$ python -q
>>> import numpy as np
>>> np.set_printoptions(precision=1, suppress=True, linewidth=100, legacy="1.25")
>>> f = np.array([2, -3, -3, -2, 1, 0, -2, -1, -2, 0])
>>> arr = np.array([np.roll(f, i) for i in range(10)])
>>> arr
array([[ 2, -3, -3, -2,  1,  0, -2, -1, -2,  0],
       [ 0,  2, -3, -3, -2,  1,  0, -2, -1, -2],
       [-2,  0,  2, -3, -3, -2,  1,  0, -2, -1],
       [-1, -2,  0,  2, -3, -3, -2,  1,  0, -2],
       [-2, -1, -2,  0,  2, -3, -3, -2,  1,  0],
       [ 0, -2, -1, -2,  0,  2, -3, -3, -2,  1],
       [ 1,  0, -2, -1, -2,  0,  2, -3, -3, -2],
       [-2,  1,  0, -2, -1, -2,  0,  2, -3, -3],
       [-3, -2,  1,  0, -2, -1, -2,  0,  2, -3],
       [-3, -3, -2,  1,  0, -2, -1, -2,  0,  2]])
>>> np.allclose(arr @ arr.T, arr.T @ arr)
True
>>> print(np.sort(np.abs(np.linalg.eigvals(arr))))
[ 1.9  1.9  2.   4.4  4.4  4.5  4.5  9.2  9.2 10. ]
>>> np.linalg.matrix_power(arr, 3)
array([[-169, -238, -143,   27,   49, -195, -255, -114,   22,   16],
       [  16, -169, -238, -143,   27,   49, -195, -255, -114,   22],
       [  22,   16, -169, -238, -143,   27,   49, -195, -255, -114],
       [-114,   22,   16, -169, -238, -143,   27,   49, -195, -255],
       [-255, -114,   22,   16, -169, -238, -143,   27,   49, -195],
       [-195, -255, -114,   22,   16, -169, -238, -143,   27,   49],
       [  49, -195, -255, -114,   22,   16, -169, -238, -143,   27],
       [  27,   49, -195, -255, -114,   22,   16, -169, -238, -143],
       [-143,   27,   49, -195, -255, -114,   22,   16, -169, -238],
       [-238, -143,   27,   49, -195, -255, -114,   22,   16, -169]])
>>> print(arr @ arr)
[[16 -6 -3 14 34 10 -6  4 11 26]
 [26 16 -6 -3 14 34 10 -6  4 11]
 [11 26 16 -6 -3 14 34 10 -6  4]
 [ 4 11 26 16 -6 -3 14 34 10 -6]
 [-6  4 11 26 16 -6 -3 14 34 10]
 [10 -6  4 11 26 16 -6 -3 14 34]
 [34 10 -6  4 11 26 16 -6 -3 14]
 [14 34 10 -6  4 11 26 16 -6 -3]
 [-3 14 34 10 -6  4 11 26 16 -6]
 [-6 -3 14 34 10 -6  4 11 26 16]]
>>> blk = np.stack([arr, -3 * arr, arr[::-1]])
>>> np.einsum("bij,cij->bc", blk, blk)
array([[  360, -1080,    96],
       [-1080,  3240,  -288],
       [   96,  -288,   360]])
>>> print(np.linalg.matrix_rank(blk))
[10 10 10]
>>> blk.sum(axis=0)
array([[-7,  3,  4,  5, -2, -2,  3,  0,  4,  2],
       [-3, -6,  7,  6,  2, -3, -2,  4,  4,  1],
       [ 2,  1, -4,  4,  5,  2, -2,  2,  1, -1],
       [ 3,  4, -2, -5,  4,  6,  6, -5, -3,  2],
       [ 4,  0,  3, -2, -4,  8,  3,  1, -4,  1],
       [-2,  3,  0,  4,  2, -7,  3,  4,  5, -2],
       [-3, -2,  4,  4,  1, -3, -6,  7,  6,  2],
       [ 2, -2,  2,  1, -1,  2,  1, -4,  4,  5],
       [ 6,  6, -5, -3,  2,  3,  4, -2, -5,  4],
       [ 8,  3,  1, -4,  1,  4,  0,  3, -2, -4]])
>>> cov = arr.T @ arr
>>> cov
array([[36, 11, -5,  0, 13, 26, 13,  0, -5, 11],
       [11, 36, 11, -5,  0, 13, 26, 13,  0, -5],
       [-5, 11, 36, 11, -5,  0, 13, 26, 13,  0],
       [ 0, -5, 11, 36, 11, -5,  0, 13, 26, 13],
       [13,  0, -5, 11, 36, 11, -5,  0, 13, 26],
       [26, 13,  0, -5, 11, 36, 11, -5,  0, 13],
       [13, 26, 13,  0, -5, 11, 36, 11, -5,  0],
       [ 0, 13, 26, 13,  0, -5, 11, 36, 11, -5],
       [-5,  0, 13, 26, 13,  0, -5, 11, 36, 11],
       [11, -5,  0, 13, 26, 13,  0, -5, 11, 36]])
>>> np.diag(cov)
array([36, 36, 36, 36, 36, 36, 36, 36, 36, 36])
>>> np.linalg.svd(arr, compute_uv=False) ** 2
array([100. ,  84.9,  84.9,  20.1,  20.1,  19.3,  19.3,   4. ,   3.7,   3.7])
>>> np.allclose(cov, cov.T)
True
>>> print((arr @ arr.T).shape)
(10, 10)
>>> np.trace(cov), (arr ** 2).sum()
(360, 360)
